In [1]: import numpy as np

In [2]: np.set_printoptions(suppress=True, linewidth=200)

In [3]: mat = np.load("dump.npy")

In [4]: mat
Out[4]: 
array([[ 1.,  0.,  0.,  0.,  0.],
       [ 0.,  1.,  0.,  0.,  0.],
       [ 0.,  0.,  0., -1.,  0.],
       [ 0.,  0.,  1.,  0.,  0.],
       [ 0.,  0.,  0.,  0.,  1.]])

In [5]: # columns are unit length and at right angles

In [6]: hat = np.triu(np.array([[3, -3, -3, -2, 3],
   ...:     [3, 2, -2, 2, 2],
   ...:     [-3, 0, 2, 1, 3],
   ...:     [-3, 1, -1, 2, -1],
   ...:     [-1, -3, 1, -2, 3]]), 1) + np.eye(5)

In [7]: A2 = hat @ mat @ np.linalg.inv(hat)

In [8]: print(np.linalg.matrix_rank(A2))
5

In [9]: hat @ mat - mat @ hat
Out[9]: 
array([[ 0.,  0.,  1.,  5.,  0.],
       [ 0.,  0.,  4.,  0.,  0.],
       [ 0.,  0.,  1.,  0.,  2.],
       [ 0.,  0.,  0., -1., -4.],
       [ 0.,  0.,  0.,  0.,  0.]])

In [10]: vec = np.array([-4, 4, 2, -4, 1])

In [11]: print(mat.T @ (mat @ vec))
[-4.  4.  2. -4.  1.]

In [12]: print(np.round(np.linalg.norm(vec), 3), round(float(np.linalg.norm(mat @ vec)), 3))
7.28 7.28

In [13]: K = np.array([[-1, -1, 0, -1, 1],
    ...:     [1, -1, -1, 0, -1],
    ...:     [-1, 1, -1, -1, 0],
    ...:     [0, -1, 1, -1, -1],
    ...:     [-1, 0, -1, 1, -1]])

In [14]: K
Out[14]: 
array([[-1, -1,  0, -1,  1],
       [ 1, -1, -1,  0, -1],
       [-1,  1, -1, -1,  0],
       [ 0, -1,  1, -1, -1],
       [-1,  0, -1,  1, -1]])

In [15]: A2 = K / np.linalg.norm(K, axis=1, keepdims=True)

In [16]: gram = A2 @ A2.T

In [17]: gram
Out[17]: 
array([[ 1.  , -0.25,  0.25,  0.25, -0.25],
       [-0.25,  1.  , -0.25,  0.25,  0.25],
       [ 0.25, -0.25,  1.  , -0.25,  0.25],
       [ 0.25,  0.25, -0.25,  1.  , -0.25],
       [-0.25,  0.25,  0.25, -0.25,  1.  ]])

In [18]: round(float(np.degrees(np.arccos(np.clip(gram[2, 3], -1, 1)))), 3)
Out[18]: 104.478

In [19]: np.argwhere(np.triu(np.abs(gram) > 0.95, 1))
Out[19]: array([], shape=(0, 2), dtype=int64)

In [20]: M = np.load("layer3.npy")

In [21]: print(M)
[[0 0 0 2]
 [0 0 2 0]
 [0 0 0 0]
 [0 0 0 0]]

In [22]: (np.linalg.matrix_power((M != 0) + (M.T != 0) + np.eye(4), 4) > 0).astype(int)
Out[22]: 
array([[1, 0, 0, 1],
       [0, 1, 1, 0],
       [0, 1, 1, 0],
       [1, 0, 0, 1]])

In [23]: np.flatnonzero(np.linalg.matrix_power((M != 0) + (M.T != 0) + np.eye(4), 4)[1])
Out[23]: array([1, 2])

In [24]: np.round(np.sort(np.linalg.eigvals(M).real), 3)
Out[24]: array([0., 0., 0., 0.])

In [25]: (M != 0).astype(int)
Out[25]: 
array([[0, 0, 0, 1],
       [0, 0, 1, 0],
       [0, 0, 0, 0],
       [0, 0, 0, 0]])

In [26]: M @ M
Out[26]: 
array([[0, 0, 0, 0],
       [0, 0, 0, 0],
       [0, 0, 0, 0],
       [0, 0, 0, 0]])

In [27]: np.round(np.linalg.det(M), 3)
Out[27]: np.float64(0.0)

In [28]: np.einsum("ij,ji->", mat, mat)
Out[28]: np.float64(1.0)

In [29]: round(float(np.linalg.det(mat[::-1])), 3)
Out[29]: 1.0

In [30]: np.kron(np.eye(2, dtype=int), mat)
Out[30]: 
array([[ 1.,  0.,  0.,  0.,  0.,  0.,  0.,  0.,  0.,  0.],
       [ 0.,  1.,  0.,  0.,  0.,  0.,  0.,  0.,  0.,  0.],
       [ 0.,  0.,  0., -1.,  0.,  0.,  0.,  0., -0.,  0.],
       [ 0.,  0.,  1.,  0.,  0.,  0.,  0.,  0.,  0.,  0.],
       [ 0.,  0.,  0.,  0.,  1.,  0.,  0.,  0.,  0.,  0.],
       [ 0.,  0.,  0.,  0.,  0.,  1.,  0.,  0.,  0.,  0.],
       [ 0.,  0.,  0.,  0.,  0.,  0.,  1.,  0.,  0.,  0.],
       [ 0.,  0.,  0., -0.,  0.,  0.,  0.,  0., -1.,  0.],
       [ 0.,  0.,  0.,  0.,  0.,  0.,  0.,  1.,  0.,  0.],
       [ 0.,  0.,  0.,  0.,  0.,  0.,  0.,  0.,  0.,  1.]])

In [31]: np.round(np.linalg.det(2 * mat), 3), np.round(np.linalg.det(mat), 3)
Out[31]: (np.float64(32.0), np.float64(1.0))

In [32]: np.round(np.linalg.eigvals(mat).sum().real, 3)
Out[32]: np.float64(3.0)

In [33]: np.round(np.linalg.eigvals(mat), 3)
Out[33]: array([0.+1.j, 0.-1.j, 1.+0.j, 1.+0.j, 1.+0.j])

In [34]: r = np.linalg.matrix_rank(M)

In [35]: r
Out[35]: np.int64(2)

In [36]: N = np.linalg.svd(M)[2][r:].T

In [37]: [int(np.linalg.matrix_rank(M[:, :j + 1])) for j in range(4)]
Out[37]: [0, 0, 1, 2]

In [38]: np.linalg.matrix_rank(M.T @ M), np.linalg.matrix_rank(M @ M.T)
Out[38]: (np.int64(2), np.int64(2))

In [39]: N @ N.T
Out[39]: 
array([[1., 0., 0., 0.],
       [0., 1., 0., 0.],
       [0., 0., 0., 0.],
       [0., 0., 0., 0.]])

In [40]: [int(np.linalg.matrix_rank(M[:i])) for i in range(1, len(M) + 1)]
Out[40]: [1, 2, 2, 2]

In [41]: Uu, sigma, Vt = np.linalg.svd(M)

In [42]: vecs = Vt[:(sigma > 1e-8).sum()]

In [43]: rng = np.random.default_rng(74421)

In [44]: vec = M[0] + -3 * M[3] + rng.integers(2) * np.eye(4)[1]

In [45]: vec
Out[45]: array([0., 0., 0., 2.])

In [46]: print(np.linalg.matrix_rank(np.vstack([M, vec])))
2

In [47]: vecs.T @ vecs
Out[47]: 
array([[0., 0., 0., 0.],
       [0., 0., 0., 0.],
       [0., 0., 1., 0.],
       [0., 0., 0., 1.]])

In [48]: A2 = np.array([[1, -1], [2, 0]])

In [49]: m1 = np.tile(A2, (2, 2))

In [50]: m1
Out[50]: 
array([[ 1, -1,  1, -1],
       [ 2,  0,  2,  0],
       [ 1, -1,  1, -1],
       [ 2,  0,  2,  0]])

In [51]: # rows and columns are dependent

In [52]: Uu, sigma, Vt = np.linalg.svd(m1)

In [53]: sigma.round(3) + 0
Out[53]: array([4.576, 1.748, 0.   , 0.   ])

In [54]: np.argmax(sigma[:-1] / (sigma[1:] + 1e-6)) + 1
Out[54]: np.int64(2)

In [55]: A2 = Uu[:, :2] @ np.diag(sigma[:2]) @ Vt[:2]

In [56]: round(np.abs(m1 - A2).max(), 3)
Out[56]: np.float64(0.0)

In [57]: round(float(np.linalg.norm(m1 - A2) / np.linalg.norm(m1)), 3)
Out[57]: 0.0

In [58]: A2.round(3) + 0
Out[58]: 
array([[ 1., -1.,  1., -1.],
       [ 2.,  0.,  2.,  0.],
       [ 1., -1.,  1., -1.],
       [ 2.,  0.,  2.,  0.]])

In [59]: np.linalg.matrix_rank(m1, rtol=0.05)
Out[59]: np.int64(2)
